>>> import numpy as np
>>> from numpy import linalg as LA
>>> np.set_printoptions(precision=2, suppress=True, linewidth=100, sign=" ")
>>> M2 = np.array([[0], [-2]])
>>> Z = np.array([[1, 2, 0, 0, 3]])
>>> M = M2 @ Z
>>> print(M)
[[ 0  0  0  0  0]
 [-2 -4  0  0 -6]]
>>> def softmax(z):
...     e = np.exp(z - z.max(axis=-1, keepdims=True))
...     return e / e.sum(axis=-1, keepdims=True)
... 
>>> print(softmax(M).sum(axis=1))
[ 1.  1.]
>>> print(softmax(M[0]))
[ 0.2  0.2  0.2  0.2  0.2]
>>> print(softmax(M[0] + -1))
[ 0.2  0.2  0.2  0.2  0.2]
>>> S = M @ M.T / np.sqrt(5)
>>> print(np.round(softmax(S), 2) + 0)
[[ 0.5  0.5]
 [ 0.   1. ]]
>>> print(np.round(softmax(S + np.triu(np.full(S.shape, -np.inf), 1)), 2) + 0)
[[ 1.  0.]
 [ 0.  1.]]
>>> print(np.diff(M, axis=0))
[[-2 -4  0  0 -6]]
>>> print(np.unravel_index(np.abs(M).argmax(), M.shape))
(np.int64(1), np.int64(4))
>>> print(np.count_nonzero(M))
3
>>> print(np.round(LA.norm(M), 2))
7.48
>>> print(round(float(LA.norm(M, 2) / LA.norm(M)), 2))
1.0
>>> print(np.argsort(-LA.norm(M, axis=0).round(6), kind="stable")[:3])
[ 4  1  0]
>>> print([round(float(x), 2) for x in LA.svd(M, compute_uv=False)[:3]])
[7.48, 0.0]
>>> rank = LA.matrix_rank(M)
>>> print(rank)
1
>>> ns = LA.svd(M)[2][rank:].T
>>> print(ns.shape)
(5, 4)
>>> print([int(LA.matrix_rank(M[:i])) for i in range(1, len(M) + 1)])
[0, 1]
>>> print(LA.matrix_rank(M.T @ M), LA.matrix_rank(M @ M.T))
1 1
>>> print(ns @ ns.T)
[[ 0.93 -0.14  0.    0.   -0.21]
 [-0.14  0.71  0.    0.   -0.43]
 [ 0.    0.    1.    0.    0.  ]
 [ 0.    0.    0.    1.    0.  ]
 [-0.21 -0.43  0.    0.    0.36]]
>>> E = np.loadtxt("mat.csv", delimiter=",")
>>> print(E)
[[ 0.55  0.09  0.36]
 [ 0.    0.33  0.67]
 [ 0.38  0.5   0.12]]
>>> # rows sum to 1
>>> rng = np.random.default_rng(4177)
>>> idx = rng.permutation(3)
>>> print(idx)
[ 0  2  1]
>>> M2 = E[idx][:, idx]
>>> print(np.allclose(M2, E))
False
>>> print(np.trace(M2))
1.0
>>> print(np.diag(M2))
[ 0.55  0.12  0.33]
>>> print(round(LA.det(M2), 2), round(float(LA.det(E[idx])), 2))
-0.18 0.18
